$ python -q
>>> import numpy as np
>>> np.set_printoptions(precision=2, suppress=True, linewidth=140, sign=" ")
>>> rnd = lambda a: np.round(a, 2) + 0
>>> E = np.load("m.npy")
>>> rnd(E)
array([[ 1.68,  0.78, -0.5 , -1.  ,  0.17, -0.82,  1.01, -1.62],
       [-0.56,  1.3 ,  0.68, -0.3 ,  0.68, -0.9 ,  1.65,  1.57],
       [ 0.56,  1.17,  1.68, -1.02, -0.9 , -0.19, -1.59,  0.26],
       [ 0.84,  1.21,  0.56,  2.5 ,  0.24,  0.22, -0.05, -0.39],
       [ 0.56, -1.3 ,  0.99,  0.15,  1.89, -1.39, -0.71,  0.01],
       [-1.12,  0.4 ,  1.16, -0.54,  1.28,  1.49,  0.35, -1.4 ],
       [ 0.7 , -1.42,  1.65,  0.2 , -1.22,  0.4 ,  1.45, -0.01],
       [-1.68,  0.05,  0.35,  0.5 , -0.97, -1.77,  0.04, -1.32]])
>>> E.inv()
Traceback (most recent call last):
  File "<python-input-5>", line 1, in <module>
    E.inv()
    ^^^^^
AttributeError: 'numpy.ndarray' object has no attribute 'inv'
>>> rnd(np.abs(np.linalg.eigvals(E)).max())
np.float64(3.0)
>>> f, r1 = E[5], E[3]
>>> rnd(f @ r1)
np.float64(0.0)
>>> p = (f @ r1) / (f @ f) * f
>>> rnd((r1 - p) @ f)
np.float64(0.0)
>>> rnd(np.linalg.norm(f + r1) ** 2 + np.linalg.norm(f - r1) ** 2)
np.float64(36.0)
>>> rnd(p)
array([ 0.,  0.,  0.,  0.,  0.,  0.,  0.,  0.])
>>> np.linalg.matrix_rank(np.outer(f, r1))
np.int64(1)
>>> rnd(np.linalg.norm(E, axis=0))
array([ 3.,  3.,  3.,  3.,  3.,  3.,  3.,  3.])
>>> rnd(E.T @ E)
array([[ 9.,  0.,  0.,  0.,  0.,  0.,  0.,  0.],
       [ 0.,  9.,  0.,  0.,  0.,  0.,  0.,  0.],
       [ 0.,  0.,  9.,  0.,  0.,  0.,  0.,  0.],
       [ 0.,  0.,  0.,  9.,  0.,  0.,  0.,  0.],
       [ 0.,  0.,  0.,  0.,  9.,  0.,  0.,  0.],
       [ 0.,  0.,  0.,  0.,  0.,  9.,  0.,  0.],
       [ 0.,  0.,  0.,  0.,  0.,  0.,  9.,  0.],
       [ 0.,  0.,  0.,  0.,  0.,  0.,  0.,  9.]])
>>> rnd(np.linalg.svd(E, compute_uv=False))
array([ 3.,  3.,  3.,  3.,  3.,  3.,  3.,  3.])
>>> rng = np.random.default_rng(7122)
>>> idx = rng.permutation(8)
>>> idx
array([ 6,  3,  2,  7,  1,  0,  4,  5])
>>> other = E[idx][:, idx]
>>> rnd(np.diag(other))
array([ 1.45,  2.5 ,  1.68, -1.32,  1.3 ,  1.68,  1.89,  1.49])
>>> rnd(other)
array([[ 1.45,  0.2 ,  1.65, -0.01, -1.42,  0.7 , -1.22,  0.4 ],
       [-0.05,  2.5 ,  0.56, -0.39,  1.21,  0.84,  0.24,  0.22],
       [-1.59, -1.02,  1.68,  0.26,  1.17,  0.56, -0.9 , -0.19],
       [ 0.04,  0.5 ,  0.35, -1.32,  0.05, -1.68, -0.97, -1.77],
       [ 1.65, -0.3 ,  0.68,  1.57,  1.3 , -0.56,  0.68, -0.9 ],
       [ 1.01, -1.  , -0.5 , -1.62,  0.78,  1.68,  0.17, -0.82],
       [-0.71,  0.15,  0.99,  0.01, -1.3 ,  0.56,  1.89, -1.39],
       [ 0.35, -0.54,  1.16, -1.4 ,  0.4 , -1.12,  1.28,  1.49]])
>>> f = np.array([-1, -1, 1, -1, -1, -1, -3, -3])
>>> other = E + np.outer(f, np.eye(8)[6])
>>> rnd(other)
array([[ 1.68,  0.78, -0.5 , -1.  ,  0.17, -0.82,  0.01, -1.62],
       [-0.56,  1.3 ,  0.68, -0.3 ,  0.68, -0.9 ,  0.65,  1.57],
       [ 0.56,  1.17,  1.68, -1.02, -0.9 , -0.19, -0.59,  0.26],
       [ 0.84,  1.21,  0.56,  2.5 ,  0.24,  0.22, -1.05, -0.39],
       [ 0.56, -1.3 ,  0.99,  0.15,  1.89, -1.39, -1.71,  0.01],
       [-1.12,  0.4 ,  1.16, -0.54,  1.28,  1.49, -0.65, -1.4 ],
       [ 0.7 , -1.42,  1.65,  0.2 , -1.22,  0.4 , -1.55, -0.01],
       [-1.68,  0.05,  0.35,  0.5 , -0.97, -1.77, -2.96, -1.32]])
>>> rnd(np.linalg.det(other) / np.linalg.det(E)), rnd(1 + np.linalg.solve(E, f)[6])
(np.float64(0.08), np.float64(0.08))
>>> A = np.load("data.npy")
>>> A
array([[ 3, -4, -2,  4,  4],
       [-4,  3, -4, -2,  4],
       [-2, -4,  3, -4, -2],
       [ 4, -2, -4,  3, -4],
       [ 4,  4, -2, -4,  3]])
>>> # equal to its transpose
>>> np.einsum("ii->", A)
np.int64(15)
>>> rnd(np.linalg.eigvals(A).sum().real)
np.float64(15.0)
>>> rnd(np.linalg.det(A[::-1]))
np.float64(14559.0)
>>> rnd(np.linalg.det(A.T))
np.float64(14559.0)
>>> other = np.linalg.invert(A)
Traceback (most recent call last):
  File "<python-input-34>", line 1, in <module>
    other = np.linalg.invert(A)
            ^^^^^^^^^^^^^^^^
AttributeError: module 'numpy.linalg' has no attribute 'invert'
>>> other = np.linalg.inv(A)
>>> np.allclose(other, A.T)
False
>>> rnd(np.linalg.inv(other))
array([[ 3., -4., -2.,  4.,  4.],
       [-4.,  3., -4., -2.,  4.],
       [-2., -4.,  3., -4., -2.],
       [ 4., -2., -4.,  3., -4.],
       [ 4.,  4., -2., -4.,  3.]])
>>> ev, vecs = np.linalg.eigh(A)
>>> rnd(vecs.T @ vecs)
array([[ 1.,  0.,  0.,  0.,  0.],
       [ 0.,  1.,  0.,  0.,  0.],
       [ 0.,  0.,  1.,  0.,  0.],
       [ 0.,  0.,  0.,  1.,  0.],
       [ 0.,  0.,  0.,  0.,  1.]])
>>> rnd(np.linalg.eigvalsh(A @ A))
array([  16.44,   28.92,   42.82,   93.64,  111.18])
>>> rnd(np.linalg.eigvalsh(A + 2 * np.eye(5)))
array([-4.54, -2.05,  7.38, 11.68, 12.54])
